% python3 -q
>>> import numpy as np
>>> import numpy.linalg as la
>>> np.set_printoptions(suppress=True, linewidth=140)
>>> rd = lambda a: np.round(a, 2) + 0
>>> E = np.load("dump.npy")
>>> rd(E)
array([[-0.64,  0.96, -0.31,  3.49, -0.14, -0.74, -0.61,  0.27, -1.19],
       [ 0.38, -0.78,  1.57, -0.42,  1.58, -1.68, -1.59,  2.16, -0.3 ],
       [-2.43,  1.77, -0.86, -0.59,  2.23,  0.1 ,  0.1 ,  0.23,  0.91],
       [-0.77,  1.56,  1.6 , -1.02, -1.19, -1.23, -1.54, -1.95, -0.49],
       [ 1.15,  1.63, -0.79, -0.11, -1.15, -2.18,  1.02,  1.08,  1.76],
       [ 1.41,  2.13,  2.1 ,  0.2 ,  0.77,  1.52,  1.25,  0.49, -0.57],
       [ 1.28,  1.03, -1.18, -0.04, -0.26,  1.65, -2.84,  0.51,  0.91],
       [ 1.54,  0.62, -1.86, -0.92,  1.32, -0.97,  0.11, -0.84, -2.36],
       [ 1.28, -0.56,  0.51,  1.18,  1.84, -0.6 , -0.16, -2.24,  1.9 ]])
>>> O, V = la.qr(E[:, :7])[0], la.qr(E[:, 7:])[0]
>>> s = la.svd(O.T @ V, compute_uv=False)
>>> rd(la.norm(O @ O.T - V @ V.T, 2))
np.float64(1.0)
>>> (s > 0.9).sum()
np.int64(0)
>>> rd(np.degrees(np.arccos(s.clip(0, 1))))
array([90., 90.])
>>> rd(s)
array([0., 0.])
>>> rd(la.norm(E[2] - E[0]))
np.float64(5.66)
>>> rd(la.norm(E, "nuc"))
np.float64(36.0)
>>> M2 = E / la.norm(E, axis=1, keepdims=True)
>>> C2 = M2 @ M2.T
>>> np.degrees(np.arccos(np.clip(C2[5, 2], -1, 1)))
np.float64(90.0)
>>> print((C2 - 2 * np.eye(9)).round(6).argmax(axis=1))
[1 0 0 0 0 0 0 0 0]
>>> X = np.loadtxt("arr.csv", delimiter=",")
>>> rd(X)
array([[ 0.37,  0.05, -0.15, -0.07,  0.34,  0.  ,  0.07,  0.29],
       [ 0.05,  0.37, -0.23,  0.22,  0.2 , -0.13, -0.02, -0.26],
       [-0.15, -0.23,  0.83,  0.09,  0.12, -0.15, -0.13,  0.05],
       [-0.07,  0.22,  0.09,  0.91, -0.02,  0.09,  0.08,  0.08],
       [ 0.34,  0.2 ,  0.12, -0.02,  0.67, -0.08, -0.21,  0.03],
       [ 0.  , -0.13, -0.15,  0.09, -0.08,  0.72, -0.36,  0.14],
       [ 0.07, -0.02, -0.13,  0.08, -0.21, -0.36,  0.5 ,  0.22],
       [ 0.29, -0.26,  0.05,  0.08,  0.03,  0.14,  0.22,  0.63]])
>>> rank = la.matrix_rank(X)
>>> rank
np.int64(5)
>>> ns = la.svd(X)[2][rank:].T
>>> np.allclose(X @ ns, 0)
True
>>> [int(la.matrix_rank(np.delete(X, i, axis=0))) for i in range(8)]
[5, 5, 5, 5, 5, 5, 5, 5]
>>> rd(ns @ ns.T)
array([[ 0.63, -0.05,  0.15,  0.07, -0.34,  0.  , -0.07, -0.29],
       [-0.05,  0.63,  0.23, -0.22, -0.2 ,  0.13,  0.02,  0.26],
       [ 0.15,  0.23,  0.17, -0.09, -0.12,  0.15,  0.13, -0.05],
       [ 0.07, -0.22, -0.09,  0.09,  0.02, -0.09, -0.08, -0.08],
       [-0.34, -0.2 , -0.12,  0.02,  0.33,  0.08,  0.21, -0.03],
       [ 0.  ,  0.13,  0.15, -0.09,  0.08,  0.28,  0.36, -0.14],
       [-0.07,  0.02,  0.13, -0.08,  0.21,  0.36,  0.5 , -0.22],
       [-0.29,  0.26, -0.05, -0.08, -0.03, -0.14, -0.22,  0.37]])
>>> [int(la.matrix_rank(X[:, :j + 1])) for j in range(8)]
[1, 2, 3, 4, 5, 5, 5, 5]
>>> ns.shape
(8, 3)
>>> la.matrix_rank(X.T @ X), la.matrix_rank(X @ X.T)
(np.int64(5), np.int64(5))
>>> rng = np.random.default_rng(10)
>>> z = rng.permutation(8)
>>> z
array([1, 2, 3, 4, 6, 7, 5, 0])
>>> M2 = X[z][:, z]
>>> print(rd(np.diag(M2)))
[0.37 0.83 0.91 0.67 0.5  0.63 0.72 0.37]
>>> rd(la.det(M2)), rd(la.det(X[z]))
(np.float64(0.0), np.float64(0.0))
>>> M2 = np.array([[0.5], [-1.0], [0.1], [0.9], [-1.1], [-0.8], [0.5], [0.1]])
>>> cent = np.array([[0.1, -0.4, 2.6, 1.7, -0.9]])
>>> m1 = M2 @ cent
>>> print(rd(m1))
[[ 0.05 -0.2   1.3   0.85 -0.45]
 [-0.1   0.4  -2.6  -1.7   0.9 ]
 [ 0.01 -0.04  0.26  0.17 -0.09]
 [ 0.09 -0.36  2.34  1.53 -0.81]
 [-0.11  0.44 -2.86 -1.87  0.99]
 [-0.08  0.32 -2.08 -1.36  0.72]
 [ 0.05 -0.2   1.3   0.85 -0.45]
 [ 0.01 -0.04  0.26  0.17 -0.09]]
>>> M2 = m1 / la.norm(m1, axis=1, keepdims=True)
>>> C2 = M2 @ M2.T
>>> np.argwhere(np.triu(np.abs(C2) > 0.95, 1))
array([[0, 1],
       [0, 2],
       [0, 3],
       [0, 4],
       [0, 5],
       [0, 6],
       [0, 7],
       [1, 2],
       [1, 3],
       [1, 4],
       [1, 5],
       [1, 6],
       [1, 7],
       [2, 3],
       [2, 4],
       [2, 5],
       [2, 6],
       [2, 7],
       [3, 4],
       [3, 5],
       [3, 6],
       [3, 7],
       [4, 5],
       [4, 6],
       [4, 7],
       [5, 6],
       [5, 7],
       [6, 7]])
>>> rd(C2)
array([[ 1., -1.,  1.,  1., -1., -1.,  1.,  1.],
       [-1.,  1., -1., -1.,  1.,  1., -1., -1.],
       [ 1., -1.,  1.,  1., -1., -1.,  1.,  1.],
       [ 1., -1.,  1.,  1., -1., -1.,  1.,  1.],
       [-1.,  1., -1., -1.,  1.,  1., -1., -1.],
       [-1.,  1., -1., -1.,  1.,  1., -1., -1.],
       [ 1., -1.,  1.,  1., -1., -1.,  1.,  1.],
       [ 1., -1.,  1.,  1., -1., -1.,  1.,  1.]])
>>> (np.abs(C2) > 0.9).astype(int)
array([[1, 1, 1, 1, 1, 1, 1, 1],
       [1, 1, 1, 1, 1, 1, 1, 1],
       [1, 1, 1, 1, 1, 1, 1, 1],
       [1, 1, 1, 1, 1, 1, 1, 1],
       [1, 1, 1, 1, 1, 1, 1, 1],
       [1, 1, 1, 1, 1, 1, 1, 1],
       [1, 1, 1, 1, 1, 1, 1, 1],
       [1, 1, 1, 1, 1, 1, 1, 1]])
>>> rd(la.norm(M2, axis=1))
array([1., 1., 1., 1., 1., 1., 1., 1.])
>>> print(np.degrees(np.arccos(np.clip(C2[6, 4], -1, 1))))
180.0
>>> rank = la.matrix_rank(m1)
>>> rank
np.int64(1)
>>> ns = la.svd(m1)[2][rank:].T
>>> rd(ns @ ns.T)
array([[ 1.  ,  0.  , -0.02, -0.02,  0.01],
       [ 0.  ,  0.98,  0.1 ,  0.06, -0.03],
       [-0.02,  0.1 ,  0.36, -0.42,  0.22],
       [-0.02,  0.06, -0.42,  0.73,  0.14],
       [ 0.01, -0.03,  0.22,  0.14,  0.92]])
>>> ns.shape
(5, 4)
>>> Uu, s, Vh = la.svd(m1)
>>> np.argmax(s[:-1] / (s[1:] + 1e-6)) + 1
np.int64(1)
>>> rd(s)
array([6.67, 0.  , 0.  , 0.  , 0.  ])
>>> M2 = Uu[:, :1] @ np.diag(s[:1]) @ Vh[:1]
>>> rd(np.abs(m1 - M2).max())
np.float64(0.0)
>>> la.matrix_rank(m1, rtol=0.05)
np.int64(1)
>>> rd(la.norm(m1 - M2) / la.norm(m1))
np.float64(0.0)
>>> rd(la.norm(m1 - M2, 2)), rd(s[1])
(np.float64(0.0), np.float64(0.0))
>>> print(rd(M2))
[[ 0.05 -0.2   1.3   0.85 -0.45]
 [-0.1   0.4  -2.6  -1.7   0.9 ]
 [ 0.01 -0.04  0.26  0.17 -0.09]
 [ 0.09 -0.36  2.34  1.53 -0.81]
 [-0.11  0.44 -2.86 -1.87  0.99]
 [-0.08  0.32 -2.08 -1.36  0.72]
 [ 0.05 -0.2   1.3   0.85 -0.45]
 [ 0.01 -0.04  0.26  0.17 -0.09]]
>>> Uu, s, Vh = la.svd(m1, full_matrices=False)
>>> rd(np.abs(Vh[0]))
array([0.03, 0.12, 0.8 , 0.52, 0.28])
>>> (s > 1e-8).sum()
np.int64(1)
>>> np.abs(Uu[:, 0]).round(6).argmax()
np.int64(4)
>>> data = np.load("x.npy")
>>> data
array([[ 1,  1,  2,  2,  4,  3,  4],
       [ 5,  3,  4,  8,  4,  3,  4],
       [ 5,  4,  5,  6, 10,  9,  6],
       [ 1,  3,  1,  2,  3,  3,  2],
       [ 5,  6,  3,  4,  9,  8,  5],
       [ 7,  6,  4,  7, 10, 10,  8],
       [ 3,  2,  1,  3,  2,  0,  0],
       [ 7,  9,  6,  9,  9,  7,  3],
       [ 2,  0,  1,  3,  1,  2,  3],
       [ 5,  0,  3,  5,  4,  5,  3],
       [ 2,  0,  1,  3,  1,  2,  3],
       [ 0,  0,  0,  0,  0,  0,  0],
       [ 0,  1,  2,  2,  1,  1,  1],
       [ 3,  3,  3,  5,  3,  1,  1],
       [ 0,  1,  2,  2,  1,  1,  1],
       [ 2,  3,  1,  2,  6,  5,  5],
       [ 3,  4,  4,  4,  4,  4,  1],
       [ 0,  0,  0,  0,  0,  0,  0],
       [ 7,  6,  5,  6,  9,  9,  2],
       [ 3,  2,  1,  3,  2,  0,  0],
       [ 3,  3,  2,  5,  4,  5,  5],
       [ 3,  3,  2,  2,  3,  3,  0],
       [ 4,  2,  1,  3,  5,  2,  3],
       [ 3,  0,  2,  2,  3,  3,  0]])
>>> z = data[:, 3] > np.median(data[:, 3])
>>> f = data[z].mean(axis=0) - data[~z].mean(axis=0)
>>> print(rd((((data - data.mean(axis=0)) @ f > 0) == z).mean()))
0.92
>>> np.argsort(-np.abs(f).round(6), kind="stable")
array([4, 5, 3, 0, 1, 2, 6])
>>> f = np.array([2, -3, -3]) + 0.5
>>> feats = np.eye(3) - 2 * np.outer(f, f) / (f @ f)
>>> rd(feats)
array([[ 0.33,  0.67,  0.67],
       [ 0.67,  0.33, -0.67],
       [ 0.67, -0.67,  0.33]])
>>> Uu, s, Vh = la.svd(feats, full_matrices=False)
>>> print(np.allclose(Uu * s @ Vh, feats))
True
>>> Vh @ Vh.T
array([[1., 0., 0.],
       [0., 1., 0.],
       [0., 0., 1.]])
>>> Uu.shape, s.shape, Vh.shape
((3, 3), (3,), (3, 3))
>>> M2 = feats / np.sqrt((feats ** 2).mean(axis=1, keepdims=True))
>>> la.matrix_rank(M2) == la.matrix_rank(feats)
np.True_
>>> [round(float(la.det(feats[:i, :i])), 2) + 0 for i in range(1, 4)]
[0.33, -0.33, -1.0]
>>> print(np.all(la.eigvalsh(feats) > 0))
False
>>> z = rng.permutation(3)
>>> M2 = feats[:, z] * rng.choice([-1, 1], 3)
>>> rd(M2)
array([[-0.67, -0.67,  0.33],
       [ 0.67, -0.33,  0.67],
       [-0.33,  0.67,  0.67]])
>>> Uu, _, Vh = la.svd(feats.T @ M2)
>>> z
array([2, 1, 0])
>>> rd(Uu @ Vh)
array([[ 0.,  0.,  1.],
       [ 0., -1.,  0.],
       [-1.,  0.,  0.]])
>>> rd(la.det(feats.T))
np.float64(-1.0)
>>> rd(la.det(2 * feats)), rd(la.det(feats))
(np.float64(-8.0), np.float64(-1.0))
>>> np.poly(feats)
array([ 1., -1., -1.,  1.])
>>> np.einsum("ii->", feats)
np.float64(1.0)
>>> arr = np.loadtxt("mat.csv", delimiter=",")
>>> print(arr)
[[-3.  2. -1.]
 [ 0. -2. -5.]
 [ 0.  0.  9.]]
>>> np.trace(arr)
np.float64(4.0)
>>> rd(np.sort(np.abs(la.eigvals(arr))))
array([2., 3., 9.])
>>> np.allclose(arr @ arr.T, arr.T @ arr)
False
>>> arr @ arr
array([[  9., -10., -16.],
       [  0.,   4., -35.],
       [  0.,   0.,  81.]])
>>> print((arr + arr.T) / 2)
[[-3.   1.  -0.5]
 [ 1.  -2.  -2.5]
 [-0.5 -2.5  9. ]]
>>> rd(np.abs(la.eigvals(arr)).max())
np.float64(9.0)
>>> rd(la.det(arr.T))
np.float64(54.0)
>>> rd(la.eigvals(arr))
array([-3., -2.,  9.])
>>> rd(la.det(2 * arr)), rd(la.det(arr))
(np.float64(432.0), np.float64(54.0))
>>> ev, V = la.eig(arr)
>>> rd(np.sort(la.eigvals(arr.T)))
array([-3., -2.,  9.])
>>> arr @ V[:, 0] - ev[0] * V[:, 0]
array([0., 0., 0.])
>>> rd(np.sort(la.eigvals(arr @ arr)))
array([ 4.,  9., 81.])
>>> A = np.load("m.npy")
>>> A
array([[-1, -2,  0, -1,  0, -2, -1],
       [ 0, -1,  1,  0,  1, -1,  0],
       [ 0, -1,  1,  0,  1, -1,  0],
       [-2, -3, -1, -2, -1, -3, -2],
       [ 4,  3,  5,  4,  5,  3,  4],
       [-1, -2,  0, -1,  0, -2, -1],
       [ 1,  0,  2,  1,  2,  0,  1],
       [ 2,  1,  3,  2,  3,  1,  2]])
>>> la.lstsq(A[:-1].T, A[-1])[2]
np.int32(2)
>>> np.allclose(A[:-1].T @ la.lstsq(A[:-1].T, A[-1])[0], A[-1])
True
>>> np.unique(A.round(6), axis=0).shape
(6, 7)
>>> print(rd(A @ la.pinv(A) @ A))
[[-1. -2.  0. -1.  0. -2. -1.]
 [ 0. -1.  1.  0.  1. -1.  0.]
 [ 0. -1.  1.  0.  1. -1.  0.]
 [-2. -3. -1. -2. -1. -3. -2.]
 [ 4.  3.  5.  4.  5.  3.  4.]
 [-1. -2.  0. -1.  0. -2. -1.]
 [ 1.  0.  2.  1.  2.  0.  1.]
 [ 2.  1.  3.  2.  3.  1.  2.]]
>>> rd(np.trace(la.pinv(A) @ A))
np.float64(2.0)
>>> la.cond(A) > 100
np.True_
>>> ev, V = la.eigh(feats)
>>> x0 = np.array([-1, 1, 2])
>>> rd(x0 @ feats @ x0)
np.float64(-4.67)
>>> rd(np.abs(feats).sum(axis=1).max()), np.abs(ev).max()
(np.float64(1.67), np.float64(1.0))
>>> rd(V * np.maximum(ev, 0) @ V.T)
array([[ 0.67,  0.33,  0.33],
       [ 0.33,  0.67, -0.33],
       [ 0.33, -0.33,  0.67]])
>>> rd(la.eigvalsh(feats[1:, 1:]))
array([-0.33,  1.  ])
>>> Uu, s, Vh = la.svd(A)
>>> V = Vh[:(s > 1e-8).sum()]
>>> x0 = A[5] + 3 * A[3] + rng.integers(2) * np.eye(7)[5]
>>> x0
array([ -7., -11.,  -3.,  -7.,  -3., -11.,  -7.])
>>> np.allclose(V.T @ V @ x0, x0)
True
>>> rd(np.diag(V.T @ V))
array([0.14, 0.39, 0.39, 0.14, 0.39, 0.39, 0.14])
>>> rank = la.matrix_rank(A)
>>> rank
np.int64(2)
>>> ns = la.svd(A)[2][rank:].T
>>> [int(la.matrix_rank(A[:, :j + 1])) for j in range(7)]
[1, 2, 2, 2, 2, 2, 2]
>>> print(rd(ns @ ns.T))
[[ 0.86 -0.14 -0.14 -0.14 -0.14 -0.14 -0.14]
 [-0.14  0.61  0.11 -0.14  0.11 -0.39 -0.14]
 [-0.14  0.11  0.61 -0.14 -0.39  0.11 -0.14]
 [-0.14 -0.14 -0.14  0.86 -0.14 -0.14 -0.14]
 [-0.14  0.11 -0.39 -0.14  0.61  0.11 -0.14]
 [-0.14 -0.39  0.11 -0.14  0.11  0.61 -0.14]
 [-0.14 -0.14 -0.14 -0.14 -0.14 -0.14  0.86]]
>>> W0 = np.loadtxt("out6.csv", delimiter=",")
>>> print(W0)
[[0. 1. 0. 1.]
 [1. 0. 0. 1.]
 [2. 0. 0. 2.]
 [2. 2. 0. 1.]]
>>> print(rd(la.matrix_power(W0, 4)))
[[21. 20.  0. 20.]
 [20. 21.  0. 20.]
 [40. 42.  0. 40.]
 [40. 40.  0. 41.]]
>>> np.allclose(W0 @ W0.T, W0.T @ W0)
False
>>> print(np.allclose(W0, W0.T))
False
>>> proj = np.triu(np.array([[2, 2, -4, 4], [-2, 3, -3, 5], [5, 4, 5, 1], [4, -3, -5, 4]]), 1) + np.eye(4)
>>> M2 = proj @ W0 @ la.inv(proj)
>>> print(proj @ W0 - W0 @ proj)
[[  2.   8.   3.  -7.]
 [  4.   8.   4.  -5.]
 [  2.  -2.   8.  -7.]
 [  0.  -4.  14. -18.]]
>>> rd(la.det(M2))
np.float64(0.0)
>>> M2
array([[  2.,   5.,  23., -57.],
       [  5.,   0.,  20., -40.],
       [  4.,  -6.,  -2.,  19.],
       [  2.,  -2.,   2.,   1.]])
>>> print(la.matrix_rank(M2))
3
>>> rd(np.poly(M2))
array([ 1., -1., -5., -3.,  0.])
>>> la.matrix_rank(W0, rtol=0.1)
np.int64(3)
>>> rd(la.norm(W0, 2) / la.norm(W0))
np.float64(0.9)
>>> la.cond(W0) > 100
np.True_
>>> Uu, s, Vh = la.svd(W0)
>>> np.argmax(s[:-1] / (s[1:] + 1e-6)) + 1
np.int64(3)
>>> rd(s)
array([4.14, 1.73, 0.94, 0.  ])
>>> M2 = Uu[:, :3] @ np.diag(s[:3]) @ Vh[:3]
>>> la.matrix_rank(M2)
np.int64(3)
>>> rd(la.norm(W0 - M2) / la.norm(W0))
np.float64(0.0)
>>> rd(la.norm(W0 - M2, 2)), s[3]
(np.float64(0.0), np.float64(0.0))
>>> la.matrix_rank(W0, rtol=0.05)
np.int64(3)
>>> rank = la.matrix_rank(W0)
>>> rank
np.int64(3)
>>> ns = la.svd(W0)[2][rank:].T
>>> [int(la.matrix_rank(np.delete(W0, i, axis=0))) for i in range(4)]
[2, 3, 3, 2]
>>> la.matrix_rank(W0.T @ W0), la.matrix_rank(W0 @ W0.T)
(np.int64(3), np.int64(3))
>>> [int(la.matrix_rank(W0[:, :j + 1])) for j in range(4)]
[1, 2, 2, 3]
